In [1]: import numpy as np

In [2]: np.set_printoptions(suppress=True, linewidth=120)

In [3]: def rd(a):
   ...:     return np.round(a, 1) + 0
   ...: 

In [4]: W2 = np.sign(np.array([[-9, -1, 0, 4], [-9, -7, -1, 9], [-8, 7, -5, 3], [-6, 0, 3, 1]]))

In [5]: out = (np.tril(W2, -1) + np.eye(4)) @ (np.triu(W2, 1) + np.eye(4))

In [6]: ev = np.array([2, 2, 1, 1])

In [7]: arr = np.rint(out * ev @ np.linalg.inv(out)) + 0

In [8]: arr
Out[8]: 
array([[ 1., -1.,  1., -1.],
       [-1.,  0.,  2., -1.],
       [-1., -1.,  3., -1.],
       [ 0.,  1., -1.,  2.]])

In [9]: out = np.array([[9, -6], [-6, 8]])

In [10]: W2 = np.kron(out, arr)

In [11]: np.linalg.matrix_rank(W2)
Out[11]: np.int64(8)

In [12]: out = np.linalg.inv(arr)

In [13]: rd(np.linalg.cond(arr))
Out[13]: np.float64(11.4)

In [14]: rd(np.linalg.det(arr) * out)
Out[14]: 
array([[ 4.,  2., -2.,  2.],
       [ 2.,  6., -4.,  2.],
       [ 2.,  2.,  0.,  2.],
       [ 0., -2.,  2.,  2.]])

In [15]: arr @ out
Out[15]: 
array([[1., 0., 0., 0.],
       [0., 1., 0., 0.],
       [0., 0., 1., 0.],
       [0., 0., 0., 1.]])

In [16]: rd(np.linalg.slogdet(arr)[0])
Out[16]: np.float64(1.0)

In [17]: rd(np.linalg.det(arr) * np.linalg.det(out))
Out[17]: np.float64(1.0)

In [18]: W1 = np.array([[0, 1, 1, 3, 0], [1, 3, 3, 0, 0], [3, 3, 3, 3, 1], [0, 0, 1, 1, 0]])

In [19]: c = np.array([1, -1, -3, 3, 4])

In [20]: hid = np.maximum(arr @ W1 + c, 0)

In [21]: rd((hid > 0).mean(axis=0))
Out[21]: array([0.8, 0.5, 0.5, 1. , 1. ])

In [22]: np.linalg.matrix_rank(hid)
Out[22]: np.int64(4)

In [23]: W2 = np.array([[2, 1, 2], [2, 2, 1], [2, 2, 2], [1, 2, 2], [2, 1, 1]])

In [24]: hid @ W2
Out[24]: 
array([[24., 24., 27.],
       [41., 33., 36.],
       [50., 42., 47.],
       [ 8.,  7.,  7.]])

In [25]: J = np.load("test1.npy")

In [26]: J
Out[26]: 
array([[-138.8, -141.3,  -79.6,  118.9,   40. ,  141.5, -139.2,  179.4, -160.4, -101.3,   99.1],
       [-141.8, -139.1,  -79.9,  119.3,   39.5,  141.6, -139.2,  179.6, -160.9,  -96.9,   99.8],
       [-140.4, -139.6,  -79.9,  118.7,   39.8,  140. , -140.3,  180. , -158.9, -101. ,   99. ],
       [-141.6, -140.8,  -79.9,  121. ,   39.5,  138.6, -140.1,  179.1, -159.6,  -99. ,   99.3],
       [-141.2, -140.6,  -79.3,  120.9,   40.2,  140.6, -141.7,  179.4, -158.2,  -98.8,   98.3],
       [-140.7, -139.9,  -79.4,  119.8,   39.6,  139.1, -139.4,  180.1, -160.5, -101.3,   99.9],
       [-141.3, -139.1,  -81.5,  120.3,   40.1,  139.6, -139.1,  180.4, -160.4, -101.3,  100.9],
       [-141. , -140. ,  -79.8,  120.1,   40.1,  141.1, -138.1,  179.6, -161.5, -100.2,  100. ],
       [-141. , -137.6,  -83.5,  120.1,   42.3,  140.5, -138.8,  182.8, -159.3, -101.1,  100. ],
       [-139.8, -140. ,  -80.6,  120. ,   38.8,  140.4, -140.4,  179.9, -161.2, -100.8,  100.1],
       [-140.1, -139. ,  -79.9,  121.1,   40.9,  139.6, -139. ,  180.1, -160.3,  -99.6,   99. ],
       [-140.1, -137.9,  -78.7,  119.8,   39.7,  139.6, -139.2,  181.5, -161.8,  -98.7,  100.6],
       [-140.1, -139.9,  -81.6,  119.9,   41.6,  138.3, -140.6,  179.7, -160.1, -100.2,   97.5],
       [-140.2, -142.1,  -80.8,  121.9,   41. ,  139.3, -138.3,  180.3, -160.6,  -99.3,  100.2],
       [-139.2, -139.2,  -82. ,  121.2,   39.4,  139. , -140.1,  178.3, -161.3,  -98.4,  100.5],
       [-140.6, -140.1,  -79.8,  121.6,   39.5,  140.6, -139.7,  181.2, -158. ,  -99.3,   99.7],
       [-139.8, -139.7,  -79.6,  120.4,   40.2,  141.9, -141.6,  180.5, -160.6, -103. ,   99.8],
       [-139.7, -141. ,  -78.9,  120.2,   39.1,  139.8, -139.2,  180.4, -159.5,  -98.8,   99.1],
       [-139.9, -140.7,  -82.6,  119.2,   41.5,  140.2, -141.1,  181.5, -159.6, -101. ,  101.1],
       [-140.6, -140.4,  -82.5,  119.9,   40.4,  138.4, -139.9,  180.7, -159.8, -101.2,  100.6],
       [-138.7, -140.3,  -79.6,  118.6,   39.6,  140.4, -141.5,  178.6, -161.7, -101.3,   99.4],
       [-140.6, -139.6,  -79.7,  120.5,   41.5,  139.4, -140.4,  180.3, -160.1, -100.5,   99.5],
       [-140.6, -139.9,  -79.8,  118.8,   41.7,  140.3, -141.2,  179.5, -159. , -101. ,  101.1],
       [-140.6, -140.6,  -79.4,  119.2,   38.8,  140.6, -139.8,  182.7, -160.1,  -99.5,   99.4],
       [-140.7, -139.9,  -81. ,  120.9,   37.9,  139.4, -139.2,  179.6, -160. ,  -99.7,   99.9],
       [-139.9, -138.9,  -81.5,  118.9,   40.3,  139.5, -139.1,  180.9, -159.4, -100.6,  100.2],
       [-140.7, -139.3,  -78.3,  119.1,   38.4,  140.1, -140. ,  179.5, -161.1,  -99.1,  100.1],
       [-141. , -140.8,  -80.1,  120.7,   41.1,  139.7, -140.6,  180. , -159.4, -101.3,   99.8],
       [-140.3, -140.1,  -79.8,  118.5,   41.4,  140.1, -139.3,  180. , -161.9,  -98.9,  101.3],
       [-140.5, -141.5,  -78.7,  120.5,   39.3,  141.5, -140.8,  181.6, -159.2,  -99.4,   99.5],
       [-140.3, -139.9,  -80.8,  120.6,   40.9,  141.2, -140.2,  179.5, -158.6, -101.3,   99.3],
       [-140.7, -139.9,  -81.9,  119.7,   40.7,  139.8, -140.4,  179.8, -160.9, -100.7,   98.6],
       [-139.4, -138.9,  -79.3,  119.7,   40.4,  138.8, -140.1,  179.3, -159. , -100.6,   99.9],
       [-139.9, -140.6,  -80. ,  119.9,   41.1,  138.5, -141.1,  182. , -159.5, -100.7,  100.8],
       [-139.4, -141.1,  -80.6,  120.8,   38.6,  139.9, -140.8,  179.7, -158.2, -100.3,   99.5]])

In [27]: Xc = (J - J.mean(axis=0)) / J.std(axis=0)

In [28]: np.argwhere(np.abs(Xc) > 2)
Out[28]: 
array([[ 0,  0],
       [ 1,  0],
       [ 1,  9],
       [ 7,  6],
       [ 8,  1],
       [ 8,  2],
       [ 8,  4],
       [ 8,  7],
       [11,  1],
       [12, 10],
       [13,  1],
       [13,  3],
       [16,  5],
       [16,  9],
       [20,  0],
       [23,  7],
       [24,  4]])

In [29]: c = np.linalg.lstsq(np.delete(Xc, 9, axis=1), Xc[:, 9])[0]

In [30]: np.abs(c).argmax()
Out[30]: np.int64(0)

In [31]: dist = np.linalg.norm(J[:, None] - J[None], axis=-1)

In [32]: np.unravel_index(dist.round(6).argmax(), dist.shape)
Out[32]: (np.int64(8), np.int64(20))

In [33]: np.flatnonzero(dist[29] < dist.mean() / 2)
Out[33]: array([29])

In [34]: rd(dist[:5, :5])
Out[34]: 
array([[0. , 5.9, 3.4, 5.3, 5.4],
       [5.9, 0. , 5.3, 4.7, 5.1],
       [3.4, 5.3, 0. , 4. , 3.9],
       [5.3, 4.7, 4. , 0. , 3.3],
       [5.4, 5.1, 3.9, 3.3, 0. ]])

In [35]: out = np.c_[J[:, :6] @ np.array([[1, 5, 1, 3, 3, 3],
    ...:     [1, 9, 7, 4, 0, 6],
    ...:     [9, 5, 9, 5, 0, 1],
    ...:     [6, 5, 8, 2, 1, 8],
    ...:     [4, 6, 8, 2, 1, 2],
    ...:     [1, 2, 0, 7, 5, 6]]), np.array([2, 0, 2, 2, 1, 1, 1, 0, 2, 1, 1, 0, 0, 2, 1, 1, 2, 0, 2, 2, 1, 0, 1, 1, 1, 0, 1, 2, 0, 2, 2, 2, 1, 0, 0])]

In [36]: rd(out)
Out[36]: 
array([[   18.4, -1246.2,  -573.1,   -71.3,   450. ,   536.4,     2. ],
       [   15.4, -1243.7,  -564.2,   -72.5,   441.4,   543.1,     0. ],
       [   12.3, -1245.6,  -568.7,   -82.1,   437.3,   530.5,     2. ],
       [   21.1, -1255.5,  -562.3,   -96.3,   428.7,   529.1,     2. ],
       [   31.3, -1241. ,  -550.3,   -76.1,   440.5,   544.7,     1. ],
       [   21.1, -1244.8,  -559.4,   -86.2,   432.8,   531.3,     1. ],
       [    7.9, -1244.6,  -565.3,   -89.8,   434.5,   540.2,     1. ],
       [   22.9, -1240.7,  -557.6,   -73.9,   442.7,   544.8,     0. ],
       [    0.2, -1225.6,  -556.5,   -82.6,   441.9,   556.3,     2. ],
       [   10.4, -1248.4,  -574.8,   -82. ,   441.4,   540. ,     1. ],
       [   31.6, -1220.9,  -536.2,   -74.6,   439.7,   554. ,     1. ],
       [   30.9, -1218.7,  -537.7,   -69.2,   437.2,   549. ,     0. ],
       [    9.7, -1241.9,  -561.8,   -96.8,   432.7,   530.9,     0. ],
       [   25.2, -1249.8,  -558.9,   -92.1,   438.8,   539. ,     2. ],
       [    7.4, -1238.4,  -566.8,   -90.2,   438. ,   547.6,     1. ],
       [   29.3, -1236.7,  -550.7,   -74.8,   442.3,   553.2,     1. ],
       [   29.2, -1227.3,  -549.3,   -61.7,   450.7,   557.8,     2. ],
       [   26.6, -1246.8,  -562.4,   -80.4,   439.2,   534.6,     0. ],
       [   -2.6, -1253.4,  -582.6,   -92.7,   442. ,   531.3,     2. ],
       [   -4.1, -1260.4,  -583.5,  -106.5,   430.5,   523.7,     2. ],
       [   15. , -1242.8,  -571.6,   -76.1,   444.1,   532.9,     1. ],
       [   30.9, -1227.6,  -539.1,   -78.9,   437.2,   544.3,     0. ],
       [   21.2, -1236.3,  -554.1,   -77.3,   440.2,   534.6,     1. ],
       [   15.2, -1255.4,  -575.4,   -81. ,   439.2,   530. ,     1. ],
       [    6.8, -1256.9,  -578.6,   -93.3,   433.7,   536.9,     1. ],
       [    1.8, -1241.8,  -572.1,   -87.9,   437. ,   534.2,     0. ],
       [   23.6, -1242.6,  -560.5,   -75.1,   435.9,   534. ,     1. ],
       [   25.6, -1243.2,  -553.1,   -85.2,   437.3,   538.1,     2. ],
       [   18.1, -1240.3,  -560. ,   -79.8,   439.5,   530.1,     0. ],
       [   31.4, -1248.2,  -560.9,   -70.9,   445.8,   542.4,     2. ],
       [   21. , -1233.8,  -554.8,   -73.1,   446.6,   552.7,     2. ],
       [    3.1, -1249.8,  -573.9,   -91.8,   437.3,   534.4,     2. ],
       [   26.6, -1225.1,  -544.6,   -78.5,   435.9,   540.3,     1. ],
       [   21.8, -1241.8,  -556.1,   -90.6,   433.8,   529.1,     0. ],
       [   13.2, -1254.5,  -577.3,   -87.5,   440.7,   537.6,     0. ]])

In [37]: np.linalg.matrix_rank(out)
Out[37]: np.int64(7)

In [38]: rd(np.linalg.lstsq(J, out[:, 0])[0])
Out[38]: array([1., 1., 9., 6., 4., 1., 0., 0., 0., 0., 0.])
